% ipython --no-banner

In [1]: import numpy as np

In [2]: np.set_printoptions(precision=2, suppress=True, linewidth=120)

In [3]: X = np.loadtxt("test12.csv", delimiter=",")

In [4]: X
Out[4]: 
array([[-2.,  2., -2.,  2.],
       [ 1.,  2.,  1.,  2.],
       [-2.,  2., -2.,  2.],
       [ 1.,  2.,  1.,  2.]])

In [5]: # column 2 repeats column 0

In [6]: Uu, sigma, Vt = np.linalg.svd(X)

In [7]: np.argmax(sigma[:-1] / (sigma[1:] + 1e-6)) + 1
Out[7]: np.int64(2)

In [8]: M2 = Uu[:, :2] @ np.diag(sigma[:2]) @ Vt[:2]

In [9]: round(np.linalg.norm(X - M2, 2), 2), np.round(sigma[2], 2)
Out[9]: (np.float64(0.0), np.float64(0.0))

In [10]: round(float(np.linalg.norm(X - M2) / np.linalg.norm(X)), 2)
Out[10]: 0.0

In [11]: rank = np.linalg.matrix_rank(X)

In [12]: rank
Out[12]: np.int64(2)

In [13]: N = np.linalg.svd(X)[2][rank:].T

In [14]: np.round(X @ N, 2) + 0
Out[14]: 
array([[0., 0.],
       [0., 0.],
       [0., 0.],
       [0., 0.]])

In [15]: N.shape
Out[15]: (4, 2)

In [16]: [int(np.linalg.matrix_rank(np.delete(X, i, axis=0))) for i in range(4)]
Out[16]: [2, 2, 2, 2]

In [17]: f = np.array([-1, 1, -1, 2])

In [18]: rng = np.random.default_rng(86374)

In [19]: mat = np.outer(rng.normal(size=24), f) + 0.05 * rng.normal(size=(24, 4))

In [20]: mat
Out[20]: 
array([[ 0.58, -0.42,  0.49, -0.96],
       [-0.09,  0.01, -0.06,  0.09],
       [-0.59,  0.6 , -0.57,  1.2 ],
       [ 1.39, -1.46,  1.54, -2.81],
       [-0.1 ,  0.16, -0.16,  0.36],
       [-2.37,  2.44, -2.32,  4.77],
       [-0.16,  0.33, -0.32,  0.64],
       [ 0.14, -0.18,  0.13, -0.11],
       [-0.05,  0.09, -0.01,  0.14],
       [-0.26,  0.27, -0.36,  0.52],
       [-1.19,  1.16, -1.24,  2.42],
       [ 0.7 , -0.73,  0.73, -1.49],
       [-0.28,  0.34, -0.2 ,  0.6 ],
       [-0.14,  0.18, -0.13,  0.27],
       [ 1.64, -1.69,  1.7 , -3.27],
       [ 0.94, -1.08,  0.9 , -1.91],
       [ 2.3 , -2.25,  2.26, -4.57],
       [ 0.03,  0.02, -0.08,  0.01],
       [-1.14,  1.11, -1.12,  2.16],
       [ 0.15, -0.23,  0.21, -0.38],
       [ 0.96, -0.93,  0.97, -1.91],
       [ 1.2 , -1.22,  1.12, -2.41],
       [-1.09,  1.11, -1.27,  2.29],
       [ 0.8 , -0.85,  0.86, -1.62]])

In [21]: dist = np.linalg.norm(mat[:, None] - mat[None], axis=-1)

In [22]: dist.mean(axis=1).argmax()
Out[22]: np.int64(5)

In [23]: (dist + 1e9 * np.eye(24)).round(6).argmin(axis=1)
Out[23]: array([11,  8,  6, 14, 13, 10, 12, 19,  1,  6, 22, 23,  6,  4,  3, 20, 14,  1, 22,  7, 15, 15, 10, 11])

In [24]: np.flatnonzero(dist[9] < dist.mean() / 2)
Out[24]: array([ 1,  2,  4,  6,  7,  8,  9, 12, 13, 17, 19])

In [25]: x = np.array([5, 5, 3, 4])

In [26]: y = mat @ x

In [27]: np.linalg.solve(mat.T @ mat, mat.T @ y)
Out[27]: array([5., 5., 3., 4.])

In [28]: np.round(np.linalg.pinv(mat) @ mat, 2) + 0
Out[28]: 
array([[1., 0., 0., 0.],
       [0., 1., 0., 0.],
       [0., 0., 1., 0.],
       [0., 0., 0., 1.]])

In [29]: y = y + 0.3 * rng.normal(size=24)

In [30]: y.round(2) + 0
Out[30]: 
array([ -2.23,   0.  ,   2.89,  -7.14,   1.29,  12.64,   2.26,  -0.46,   0.96,   1.55,   6.  ,  -3.51,   2.16,   0.73,
        -7.7 ,  -6.1 , -11.17,   0.52,   5.25,  -1.46,  -4.11,  -6.35,   5.55,  -3.89])

In [31]: c, *_ = np.linalg.lstsq(mat, y)

In [32]: round(float(np.linalg.norm(y - mat @ c)), 2)
Out[32]: 1.42

In [33]: np.round(mat.T @ (y - mat @ c), 2) + 0
Out[33]: array([0., 0., 0., 0.])

In [34]: c.round()
Out[34]: array([4., 6., 2., 3.])

In [35]: feats = np.load("case12.npy")

In [36]: feats
Out[36]: 
array([[-14, -16],
       [ -7,  -8],
       [ 14,  16],
       [  0,   0]])

In [37]: # looks like rank 1

In [38]: try:
    ...:     np.linalg.inv(feats)
    ...: except np.linalg.LinAlgError as e:
    ...:     print("failed:", e)
    ...: 
failed: Last 2 dimensions of the array must be square

In [39]: round(float(np.trace(np.linalg.pinv(feats) @ feats)), 2)
Out[39]: 1.0

In [40]: np.unique(feats.round(6), axis=0).shape
Out[40]: (4, 2)

In [41]: np.abs(np.diag(np.linalg.qr(feats)[1])) > 1e-9
Out[41]: array([ True, False])

In [42]: [round(float(x), 2) for x in np.linalg.svd(feats, compute_uv=False)[:3]]
Out[42]: [31.89, 0.0]

In [43]: round(np.linalg.norm(feats, 2) / np.linalg.norm(feats), 2)
Out[43]: np.float64(1.0)

In [44]: np.argsort(-np.linalg.norm(feats, axis=0).round(6), kind="stable")[:3]
Out[44]: array([1, 0])

In [45]: Uu, sigma, Vt = np.linalg.svd(feats)

In [46]: sigma.round(2) + 0
Out[46]: array([31.89,  0.  ])

In [47]: M2 = Uu[:, :1] @ np.diag(sigma[:1]) @ Vt[:1]

In [48]: np.linalg.matrix_rank(feats, rtol=0.05)
Out[48]: np.int64(1)

In [49]: round(np.abs(feats - M2).max(), 2)
Out[49]: np.float64(0.0)

In [50]: M2
Out[50]: 
array([[-14., -16.],
       [ -7.,  -8.],
       [ 14.,  16.],
       [  0.,   0.]])

In [51]: round(np.linalg.norm(feats - M2) / np.linalg.norm(feats), 2)
Out[51]: np.float64(0.0)

In [52]: M2 = feats[0, 0] * feats[1:] - np.outer(feats[1:, 0], feats[0])

In [53]: M2
Out[53]: 
array([[0, 0],
       [0, 0],
       [0, 0]])

In [54]: np.flatnonzero(~M2.round(6).any(axis=1))
Out[54]: array([0, 1, 2])

In [55]: rank = np.linalg.matrix_rank(feats)

In [56]: rank
Out[56]: np.int64(1)

In [57]: N = np.linalg.svd(feats)[2][rank:].T

In [58]: N @ N.T
Out[58]: 
array([[ 0.57, -0.5 ],
       [-0.5 ,  0.43]])

In [59]: N[:, 0] / N[np.abs(N[:, 0]).round(6).argmax(), 0]
Out[59]: array([ 1.  , -0.88])

In [60]: N.shape
Out[60]: (2, 1)

In [61]: np.allclose(feats @ N, 0)
Out[61]: True

In [62]: np.round(feats @ N, 2) + 0
Out[62]: 
array([[0.],
       [0.],
       [0.],
       [0.]])

In [63]: [int(np.linalg.matrix_rank(feats[:, :j + 1])) for j in range(2)]
Out[63]: [1, 1]

In [64]: M = np.load("mat.npy")

In [65]: M
Out[65]: 
array([[ 29.,  31.,  15., -10.],
       [ 44.,  25.,   0., -22.],
       [-40., -29.,  -6.,  20.],
       [118.,  95.,  30., -50.]])

In [66]: def softmax(z):
    ...:     e = np.exp(z - z.max(axis=-1, keepdims=True))
    ...:     return e / e.sum(axis=-1, keepdims=True)
    ...: 

In [67]: np.round(softmax(M[1]), 2) + 0
Out[67]: array([1., 0., 0., 0.])

In [68]: np.round(softmax(10 * M[1]), 2) + 0
Out[68]: array([1., 0., 0., 0.])

In [69]: att = M @ M.T / np.sqrt(4)

In [70]: softmax(att).round(6).argmax(axis=1)
Out[70]: array([3, 3, 2, 3])

In [71]: softmax(att)[1] @ M
Out[71]: array([118.,  95.,  30., -50.])

In [72]: q, evecs = np.linalg.qr(M[:, :3])[0], np.linalg.qr(M[:, 3:])[0]

In [73]: sigma = np.linalg.svd(q.T @ evecs, compute_uv=False)

In [74]: (sigma > 0.9).sum()
Out[74]: np.int64(1)

In [75]: t3 = np.stack([M, -3 * M, M[::-1]])

In [76]: np.linalg.det(t3)
Out[76]: array([  1296., 104976.,   1296.])

In [77]: (t3 @ M.T).shape
Out[77]: (3, 4, 4)

In [78]: np.linalg.matrix_rank(t3.reshape(3, -1))
Out[78]: np.int64(2)

In [79]: t3.shape
Out[79]: (3, 4, 4)

In [80]: K = np.array([[2, 4, 5, 1], [2, 1, 1, 1], [3, 5, 1, 4], [2, 5, 0, 4]])

In [81]: proj = np.triu(np.array([[1, 0, 1, 0], [0, 1, 0, 0], [1, 1, 2, 0], [1, 2, 2, 0]]), 1) + np.eye(4)

In [82]: M2 = proj @ K @ np.linalg.inv(proj)

In [83]: round(np.linalg.det(M2), 2)
Out[83]: np.float64(-2.0)

In [84]: np.linalg.matrix_rank(M2)
Out[84]: np.int64(4)

In [85]: f = np.array([-1, -1, 3, 1])

In [86]: M2 = K + np.outer(f, np.eye(4)[0])

In [87]: M2
Out[87]: 
array([[1., 4., 5., 1.],
       [1., 1., 1., 1.],
       [6., 5., 1., 4.],
       [3., 5., 0., 4.]])

In [88]: M2 = K / np.sqrt((K ** 2).mean(axis=1, keepdims=True))

In [89]: np.linalg.norm(M2, axis=1)
Out[89]: array([2., 2., 2., 2.])

In [90]: np.linalg.matrix_rank(M2) == np.linalg.matrix_rank(K)
Out[90]: np.True_

In [91]: M2 = K ** -1
Traceback (most recent call last):
  Cell In[91], line 1
    M2 = K ** -1
ValueError: Integers to negative integer powers are not allowed.


In [92]: M2 = np.linalg.inv(K)

In [93]: np.linalg.det(K) * M2
Out[93]: 
array([[ -1., -11.,  16., -13.],
       [ -2., -14.,  24., -20.],
       [  1.,  11., -18.,  15.],
       [  3.,  23., -38.,  31.]])

In [94]: np.round(np.linalg.inv(M2), 2) + 0
Out[94]: 
array([[2., 4., 5., 1.],
       [2., 1., 1., 1.],
       [3., 5., 1., 4.],
       [2., 5., 0., 4.]])

In [95]: data = np.load("sample16.npy")

In [96]: data
Out[96]: 
array([[ 4.33,  0.28,  1.6 ,  0.07, -1.91],
       [ 1.79,  1.79,  0.07,  1.26, -4.12],
       [ 1.66,  1.83,  0.01,  1.29, -4.15],
       [ 3.5 , -1.62,  1.95, -1.31,  2.14],
       [-4.44, -0.08, -1.72,  0.09,  1.54],
       [ 3.38, -1.68,  1.92, -1.35,  2.29],
       [ 4.15, -1.19,  2.05, -1.01,  1.08],
       [-0.01, -2.11,  0.74, -1.55,  4.2 ],
       [-2.48,  1.96, -1.67,  1.53, -3.14],
       [ 1.73, -2.09,  1.42, -1.6 ,  3.62],
       [ 4.41,  0.13,  1.69, -0.05, -1.62],
       [-4.1 ,  1.23, -2.05,  1.04, -1.18],
       [-4.39, -0.17, -1.67,  0.02,  1.71],
       [-3.89,  1.4 , -2.02,  1.16, -1.57],
       [ 4.3 ,  0.32,  1.58,  0.09, -1.97],
       [-2.27,  2.01, -1.6 ,  1.56, -3.29],
       [ 0.33,  2.07, -0.6 ,  1.52, -4.23],
       [ 1.21, -2.13,  1.22, -1.61,  3.86],
       [-3.74, -0.89, -1.16, -0.53,  2.93],
       [ 4.28, -1.05,  2.05, -0.91,  0.76],
       [ 0.98,  1.98, -0.31,  1.43, -4.24],
       [ 1.62,  1.84, -0.01,  1.3 , -4.16],
       [ 2.68, -1.92,  1.73, -1.5 ,  2.98],
       [-4.5 ,  0.63, -1.99,  0.61,  0.14],
       [ 0.92,  1.99, -0.34,  1.44, -4.25],
       [-3.68, -0.93, -1.12, -0.57,  3.  ],
       [ 4.43,  0.08,  1.71, -0.08, -1.55],
       [ 1.89,  1.76,  0.12,  1.24, -4.1 ],
       [-1.09,  2.13, -1.18,  1.61, -3.91],
       [ 4.07,  0.6 ,  1.39,  0.31, -2.46]])

In [97]: np.abs(np.diag(np.linalg.qr(data)[1])) > 1e-9
Out[97]: array([ True,  True, False, False, False])

In [98]: np.unique(data.round(6), axis=0).shape
Out[98]: (30, 5)

In [99]: Uu, sigma, Vt = np.linalg.svd(data)

In [100]: evecs = Vt[:(sigma > 1e-8).sum()]

In [101]: x = data[12] + 4 * data[8] + rng.integers(2) * np.eye(5)[0]

In [102]: x
Out[102]: array([-14.32,   7.68,  -8.34,   6.14, -10.84])

In [103]: round(float(np.linalg.norm(x - evecs.T @ evecs @ x)), 2)
Out[103]: 0.0

In [104]: np.diag(evecs.T @ evecs)
Out[104]: array([0.82, 0.18, 0.17, 0.1 , 0.72])

In [105]: Xs = data - data.mean(axis=0)

In [106]: evecs = np.linalg.svd(Xs)[2][:2]

In [107]: M2 = Xs - Xs @ evecs.T @ evecs

In [108]: np.round(np.cov(Xs @ evecs.T, rowvar=False), 2) + 0
Out[108]: 
array([[13.05,  0.  ],
       [ 0.  , 11.81]])

In [109]: round(float(np.linalg.norm(M2) / np.linalg.norm(Xs)), 2)
Out[109]: 0.0

In [110]: np.linalg.matrix_rank(data, rtol=0.1)
Out[110]: np.int64(2)

In [111]: np.argsort(-np.linalg.norm(data, axis=0).round(6), kind="stable")[:3]
Out[111]: array([0, 4, 1])

In [112]: q, _ = np.linalg.qr(np.array([[-0.6, 1.1, -1.3, 0.5, 1.1],
     ...:     [-0.7, -0.6, -1.5, 1.6, -1.0],
     ...:     [-0.3, 0.9, 0.9, 0.4, 0.6],
     ...:     [-1.8, 0.6, 0.9, -1.1, -1.1],
     ...:     [0.9, 0.5, 0.0, -0.1, 0.5]]))

In [113]: F = q[:, :5]

In [114]: F
Out[114]: 
array([[-0.27,  0.58,  0.69, -0.2 , -0.27],
       [-0.31, -0.46,  0.56,  0.47,  0.4 ],
       [-0.13,  0.5 , -0.28,  0.8 , -0.08],
       [-0.81,  0.11, -0.36, -0.3 ,  0.35],
       [ 0.4 ,  0.43,  0.09, -0.09,  0.8 ]])

In [115]: np.round(softmax(10 * F[4]), 2) + 0
Out[115]: array([0.02, 0.02, 0.  , 0.  , 0.96])

In [116]: att = F @ F.T / np.sqrt(5)

In [117]: softmax(att + np.triu(np.full(att.shape, -np.inf), 1))
Out[117]: 
array([[1.  , 0.  , 0.  , 0.  , 0.  ],
       [0.39, 0.61, 0.  , 0.  , 0.  ],
       [0.28, 0.28, 0.44, 0.  , 0.  ],
       [0.22, 0.22, 0.22, 0.34, 0.  ],
       [0.18, 0.18, 0.18, 0.18, 0.28]])

In [118]: cov = X.T @ X

In [119]: (X @ X.T).shape
Out[119]: (4, 4)

In [120]: np.round(np.linalg.svd(X, compute_uv=False) ** 2, 2) + 0
Out[120]: array([36., 16.,  0.,  0.])

In [121]: np.trace(cov), (X ** 2).sum()
Out[121]: (np.float64(52.0), np.float64(52.0))

In [122]: np.linalg.matrix_rank(cov)
Out[122]: np.int64(2)

In [123]: np.allclose(cov, cov.T)
Out[123]: True

In [124]: x = np.array([2, 0, -1, 0, 1])

In [125]: round(np.linalg.norm(x), 2), np.round(np.linalg.norm(F @ x), 2)
Out[125]: (np.float64(2.45), np.float64(2.45))

In [126]: np.linalg.inv(F)
Out[126]: 
array([[-0.27, -0.31, -0.13, -0.81,  0.4 ],
       [ 0.58, -0.46,  0.5 ,  0.11,  0.43],
       [ 0.69,  0.56, -0.28, -0.36,  0.09],
       [-0.2 ,  0.47,  0.8 , -0.3 , -0.09],
       [-0.27,  0.4 , -0.08,  0.35,  0.8 ]])

In [127]: np.round(F.T @ (F @ x), 2) + 0
Out[127]: array([ 2.,  0., -1.,  0.,  1.])

In [128]: [p for p in range(1, 25) if np.allclose(np.linalg.matrix_power(F, p), np.eye(5))]
Out[128]: []

In [129]: np.round(np.linalg.det(F), 2)
Out[129]: np.float64(1.0)

In [130]: np.abs(np.linalg.eigvals(F))
Out[130]: array([1., 1., 1., 1., 1.])

In [131]: m1 = np.loadtxt("x.csv", delimiter=",")

In [132]: m1
Out[132]: 
array([[ 0., -1., -1.],
       [ 0.,  0., -1.],
       [ 0.,  0.,  0.]])

In [133]: idx = rng.permutation(5)

In [134]: idx
Out[134]: array([2, 3, 4, 1, 0])

In [135]: M2 = F[idx][:, idx]

In [136]: M2
Out[136]: 
array([[-0.28,  0.8 , -0.08,  0.5 , -0.13],
       [-0.36, -0.3 ,  0.35,  0.11, -0.81],
       [ 0.09, -0.09,  0.8 ,  0.43,  0.4 ],
       [ 0.56,  0.47,  0.4 , -0.46, -0.31],
       [ 0.69, -0.2 , -0.27,  0.58, -0.27]])

In [137]: np.sort(np.abs(np.linalg.eigvals(M2)))
Out[137]: array([1., 1., 1., 1., 1.])

In [138]: round(np.trace(M2), 2)
Out[138]: np.float64(-0.51)

In [139]: M2 = np.c_[mat[:, :3] @ np.array([[0, 4, 6], [6, 5, 5], [8, 4, 1]]), np.array([0, 4, -1, 7, -6, 8, 7, -9, 1, -7, 1, -5, 0, -6, 6, -3, -8, -8, 0, -7, 0, 5, 0, 4])]

In [140]: M2
Out[140]: 
array([[ 1.4 ,  2.19,  1.89,  0.  ],
       [-0.41, -0.54, -0.54,  4.  ],
       [-1.02, -1.67, -1.12, -1.  ],
       [ 3.61,  4.44,  2.59,  7.  ],
       [-0.34, -0.26,  0.02, -6.  ],
       [-3.91, -6.53, -4.3 ,  8.  ],
       [-0.56, -0.27,  0.36,  7.  ],
       [-0.02,  0.22,  0.12, -9.  ],
       [ 0.47,  0.22,  0.15,  1.  ],
       [-1.22, -1.12, -0.58, -7.  ],
       [-2.96, -3.92, -2.59,  1.  ],
       [ 1.46,  2.06,  1.27, -5.  ],
       [ 0.44, -0.21, -0.17,  0.  ],
       [ 0.01, -0.22, -0.12, -6.  ],
       [ 3.48,  4.91,  3.08,  6.  ],
       [ 0.71,  1.95,  1.14, -3.  ],
       [ 4.6 ,  6.99,  4.8 , -8.  ],
       [-0.47, -0.06,  0.23, -8.  ],
       [-2.32, -3.5 , -2.41,  0.  ],
       [ 0.32,  0.3 , -0.04, -7.  ],
       [ 2.21,  3.07,  2.07,  0.  ],
       [ 1.62,  3.16,  2.19,  5.  ],
       [-3.54, -3.91, -2.27,  0.  ],
       [ 1.78,  2.42,  1.45,  4.  ]])

In [141]: np.linalg.norm(np.linalg.qr(mat)[0].T @ M2, axis=0) ** 2 / ((M2 ** 2).sum(axis=0) + 1e-12)
Out[141]: array([1.  , 1.  , 1.  , 0.12])

In [142]: np.round(np.linalg.lstsq(mat, M2[:, 0])[0], 2) + 0
Out[142]: array([0., 6., 8., 0.])
